$ ipython --no-banner

In [1]: import numpy as np

In [2]: np.set_printoptions(suppress=True, linewidth=120)

In [3]: tidy = lambda a: np.round(a, 2) + 0

In [4]: J = np.loadtxt("sample0.csv", delimiter=",")

In [5]: J
Out[5]: 
array([[3., 0., 0., 0., 0., 2., 2., 2., 0., 0., 0.],
       [0., 3., 0., 0., 0., 0., 0., 0., 2., 0., 0.],
       [0., 0., 3., 2., 2., 0., 0., 0., 0., 2., 2.],
       [0., 0., 2., 3., 2., 0., 0., 0., 0., 2., 2.],
       [0., 0., 2., 2., 3., 0., 0., 0., 0., 2., 2.],
       [2., 0., 0., 0., 0., 3., 2., 2., 0., 0., 0.],
       [2., 0., 0., 0., 0., 2., 3., 2., 0., 0., 0.],
       [2., 0., 0., 0., 0., 2., 2., 3., 0., 0., 0.],
       [0., 2., 0., 0., 0., 0., 0., 0., 3., 0., 0.],
       [0., 0., 2., 2., 2., 0., 0., 0., 0., 3., 2.],
       [0., 0., 2., 2., 2., 0., 0., 0., 0., 2., 3.]])

In [6]: # symmetric, so the eigenvalues are real

In [7]: tidy(np.linalg.det(J))
Out[7]: np.float64(495.0)

In [8]: np.flatnonzero(np.linalg.matrix_power((J != 0) + (J.T != 0) + np.eye(11), 11)[10])
Out[8]: array([ 2,  3,  4,  9, 10])

In [9]: print((np.linalg.matrix_power((J != 0) + (J.T != 0) + np.eye(11), 11) > 0).astype(int))
[[1 0 0 0 0 1 1 1 0 0 0]
 [0 1 0 0 0 0 0 0 1 0 0]
 [0 0 1 1 1 0 0 0 0 1 1]
 [0 0 1 1 1 0 0 0 0 1 1]
 [0 0 1 1 1 0 0 0 0 1 1]
 [1 0 0 0 0 1 1 1 0 0 0]
 [1 0 0 0 0 1 1 1 0 0 0]
 [1 0 0 0 0 1 1 1 0 0 0]
 [0 1 0 0 0 0 0 0 1 0 0]
 [0 0 1 1 1 0 0 0 0 1 1]
 [0 0 1 1 1 0 0 0 0 1 1]]

In [10]: (J != 0).astype(int)
Out[10]: 
array([[1, 0, 0, 0, 0, 1, 1, 1, 0, 0, 0],
       [0, 1, 0, 0, 0, 0, 0, 0, 1, 0, 0],
       [0, 0, 1, 1, 1, 0, 0, 0, 0, 1, 1],
       [0, 0, 1, 1, 1, 0, 0, 0, 0, 1, 1],
       [0, 0, 1, 1, 1, 0, 0, 0, 0, 1, 1],
       [1, 0, 0, 0, 0, 1, 1, 1, 0, 0, 0],
       [1, 0, 0, 0, 0, 1, 1, 1, 0, 0, 0],
       [1, 0, 0, 0, 0, 1, 1, 1, 0, 0, 0],
       [0, 1, 0, 0, 0, 0, 0, 0, 1, 0, 0],
       [0, 0, 1, 1, 1, 0, 0, 0, 0, 1, 1],
       [0, 0, 1, 1, 1, 0, 0, 0, 0, 1, 1]])

In [11]: print(tidy(np.sort(np.linalg.eigvals(J).real)))
[ 1.  1.  1.  1.  1.  1.  1.  1.  5.  9. 11.]

In [12]: J @ J
Out[12]: 
array([[21.,  0.,  0.,  0.,  0., 20., 20., 20.,  0.,  0.,  0.],
       [ 0., 13.,  0.,  0.,  0.,  0.,  0.,  0., 12.,  0.,  0.],
       [ 0.,  0., 25., 24., 24.,  0.,  0.,  0.,  0., 24., 24.],
       [ 0.,  0., 24., 25., 24.,  0.,  0.,  0.,  0., 24., 24.],
       [ 0.,  0., 24., 24., 25.,  0.,  0.,  0.,  0., 24., 24.],
       [20.,  0.,  0.,  0.,  0., 21., 20., 20.,  0.,  0.,  0.],
       [20.,  0.,  0.,  0.,  0., 20., 21., 20.,  0.,  0.,  0.],
       [20.,  0.,  0.,  0.,  0., 20., 20., 21.,  0.,  0.,  0.],
       [ 0., 12.,  0.,  0.,  0.,  0.,  0.,  0., 13.,  0.,  0.],
       [ 0.,  0., 24., 24., 24.,  0.,  0.,  0.,  0., 25., 24.],
       [ 0.,  0., 24., 24., 24.,  0.,  0.,  0.,  0., 24., 25.]])

In [13]: F = np.loadtxt("run4.csv", delimiter=",")

In [14]: F
Out[14]: 
array([[  0.,  -5., -10.,  -1.,   7.,   1.],
       [ -3.,  -1.,  -3.,   9.,  -7.,   6.],
       [ -1.,   2.,  -4.,   6.,   0.,   9.],
       [  0.,   1.,  -2.,   1.,   1.,  -4.],
       [  0.,  -2.,  -9.,   2.,   0.,   0.],
       [ -2.,   2.,  -7.,  -1.,   4.,  -5.],
       [ -1.,   1., -15.,   9.,   1.,   5.],
       [ -4.,  -5.,  -5.,  -2.,   3.,  -3.],
       [  1.,  -1.,  -8.,  10.,  -3.,  10.],
       [ -1.,   3.,  -6.,   7.,   1.,   5.],
       [  0.,   1.,  -2.,   1.,   1.,  -4.],
       [  0.,   0.,   0.,   0.,   0.,   0.],
       [  0.,   0.,   0.,   0.,   0.,   0.],
       [ -5.,   2.,   1.,   5.,  -4.,   5.],
       [ -2.,   1.,  -5.,  -2.,   3.,  -1.],
       [ -5.,   2.,   1.,   5.,  -4.,   5.],
       [-11.,  -2.,  -9.,   1.,   2.,   1.],
       [ -9.,  -3.,  -4.,   3.,  -1.,   2.],
       [  6.,  -3.,  -9.,   5.,   1.,   5.],
       [ -5.,   0.,  -8.,   7.,  -4.,   5.]])

In [15]: # rows 3 and 10 are equal

In [16]: O, r_ = np.linalg.qr(F)

In [17]: tidy(np.abs(np.diag(r_)))
Out[17]: array([18.71, 10.28, 26.68, 15.88,  5.78,  8.98])

In [18]: np.allclose(r_.T @ r_, F.T @ F)
Out[18]: True

In [19]: O.shape, r_.shape
Out[19]: ((20, 6), (6, 6))
